$ python -q
>>> import numpy as np
>>> np.set_printoptions(precision=1, suppress=True, linewidth=160)
>>> rnd = lambda a: np.round(a, 1) + 0
>>> J = np.load("layer4.npy")
>>> J
array([[  0.3, -16.3,   5.6],
       [ -0.3, -23.6,   8.6],
       [ -0.2, -15.9,   5.7],
       [  0.1, -39.9,  15. ],
       [  0. , -64.1,  24. ],
       [  0.2, -40.3,  15.1]])
>>> U, s, vt = np.linalg.svd(J)
>>> rnd(s)
array([97.8,  0.6,  0.5])
>>> B = U[:, :1] @ np.diag(s[:1]) @ vt[:1]
>>> rnd(np.linalg.norm(J - B) / np.linalg.norm(J))
np.float64(0.0)
>>> rnd(np.linalg.norm(J - B, 2)), rnd(s[1])
(np.float64(0.6), np.float64(0.6))
>>> B = np.c_[J[:, :2] @ np.array([[-3, 4], [5, -2]]), np.array([0, 0, 0, 1, 1, 1])]
>>> rnd(B)
array([[ -82.4,   33.8,    0. ],
       [-117.1,   46. ,    0. ],
       [ -78.9,   31. ,    0. ],
       [-199.8,   80.2,    1. ],
       [-320.5,  128.2,    1. ],
       [-202.1,   81.4,    1. ]])
>>> rnd(np.linalg.lstsq(J, B[:, 0])[0])
array([-3.,  5.,  0.])
>>> data = np.loadtxt("block19.csv", delimiter=",")
>>> data
array([[ 6.,  2.,  4.,  1.],
       [ 4., 23.,  2.,  4.],
       [ 4.,  5., 26.,  5.],
       [ 5.,  1.,  4., 25.]])
>>> t = np.radians(120)
>>> r_ = np.eye(4)
>>> r_[2, 2] = r_[3, 3] = np.cos(t)
>>> r_[2, 3], r_[3, 2] = -np.sin(t), np.sin(t)
>>> rnd(r_)
array([[ 1. ,  0. ,  0. ,  0. ],
       [ 0. ,  1. ,  0. ,  0. ],
       [ 0. ,  0. , -0.5, -0.9],
       [ 0. ,  0. ,  0.9, -0.5]])
>>> B = data @ r_.T
>>> np.allclose(data @ data.T, B @ B.T)
True
>>> np.allclose(np.linalg.norm(data, axis=1), np.linalg.norm(B, axis=1))
True
>>> rnd(np.linalg.svd(data, compute_uv=False)), rnd(np.linalg.svd(B, compute_uv=False))
(array([33.4, 21.5, 20.7,  4.9]), array([33.4, 21.5, 20.7,  4.9]))
>>> rnd(np.abs(B - data).max(axis=0))
array([ 0. ,  0. , 43.3, 34. ])
>>> rnd(np.linalg.det(r_)), rnd(np.trace(r_))
(np.float64(1.0), np.float64(1.0))
>>> m1 = np.loadtxt("case17.csv", delimiter=",")
>>> m1
array([[0., 1., 0., 0., 1., 0., 0., 0.],
       [1., 0., 0., 0., 0., 0., 0., 0.],
       [0., 0., 0., 0., 1., 0., 1., 1.],
       [0., 0., 0., 0., 0., 0., 1., 0.],
       [1., 0., 1., 0., 0., 0., 0., 0.],
       [0., 0., 0., 0., 0., 0., 1., 1.],
       [0., 0., 1., 1., 0., 1., 0., 1.],
       [0., 0., 1., 0., 0., 1., 1., 0.]])
>>> vals, V = np.linalg.eigh(m1)
>>> vec = np.array([1, 0, 3, 3, 2, 0, -3, 3])
>>> rnd(V * np.maximum(vals, 0) @ V.T)
array([[ 0.7,  0.5,  0.2,  0. ,  0.5, -0.1,  0. ,  0. ],
       [ 0.5,  0.4,  0. ,  0. ,  0.2,  0. ,  0. ,  0. ],
       [ 0.2,  0. ,  0.7,  0.2,  0.5,  0.4,  0.6,  0.6],
       [ 0. ,  0. ,  0.2,  0.4,  0. ,  0.2,  0.4,  0.2],
       [ 0.5,  0.2,  0.5,  0. ,  0.6,  0. ,  0.1,  0.2],
       [-0.1,  0. ,  0.4,  0.2,  0. ,  0.6,  0.6,  0.6],
       [ 0. ,  0. ,  0.6,  0.4,  0.1,  0.6,  0.9,  0.8],
       [ 0. ,  0. ,  0.6,  0.2,  0.2,  0.6,  0.8,  0.8]])
>>> rnd(np.linalg.eigvalsh(m1[1:, 1:]))
array([-1.9, -1.3, -0.6,  0. ,  0.3,  0.8,  2.8])
>>> np.abs(m1).sum(axis=1).max(), rnd(np.abs(vals).max())
(np.float64(4.0), np.float64(2.8))
>>> mat = np.load("out9.npy")
>>> mat
array([[ 0,  7,  6,  7, -3,  0, -1,  1,  1],
       [-7,  0, -2, -1, -2, -1, -6,  7, -1],
       [-6,  2,  0, -2, -4,  1, -2,  5, -8],
       [-7,  1,  2,  0, -9, -3, -5,  6, -4],
       [ 3,  2,  4,  9,  0,  2,  1, -4,  2],
       [ 0,  1, -1,  3, -2,  0, -4,  5,  1],
       [ 1,  6,  2,  5, -1,  4,  0,  1,  1],
       [-1, -7, -5, -6,  4, -5, -1,  0,  2],
       [-1,  1,  8,  4, -2, -1, -1, -2,  0]])
>>> # looks like rank 8
>>> np.allclose(mat[:-1].T @ np.linalg.lstsq(mat[:-1].T, mat[-1])[0], mat[-1])
True
>>> rnd(np.trace(np.linalg.pinv(mat) @ mat))
np.float64(8.0)
>>> np.unique(mat.round(6), axis=0).shape
(9, 9)
>>> rnd(mat @ np.linalg.pinv(mat) @ mat)
array([[ 0.,  7.,  6.,  7., -3.,  0., -1.,  1.,  1.],
       [-7.,  0., -2., -1., -2., -1., -6.,  7., -1.],
       [-6.,  2.,  0., -2., -4.,  1., -2.,  5., -8.],
       [-7.,  1.,  2.,  0., -9., -3., -5.,  6., -4.],
       [ 3.,  2.,  4.,  9.,  0.,  2.,  1., -4.,  2.],
       [ 0.,  1., -1.,  3., -2.,  0., -4.,  5.,  1.],
       [ 1.,  6.,  2.,  5., -1.,  4.,  0.,  1.,  1.],
       [-1., -7., -5., -6.,  4., -5., -1.,  0.,  2.],
       [-1.,  1.,  8.,  4., -2., -1., -1., -2.,  0.]])
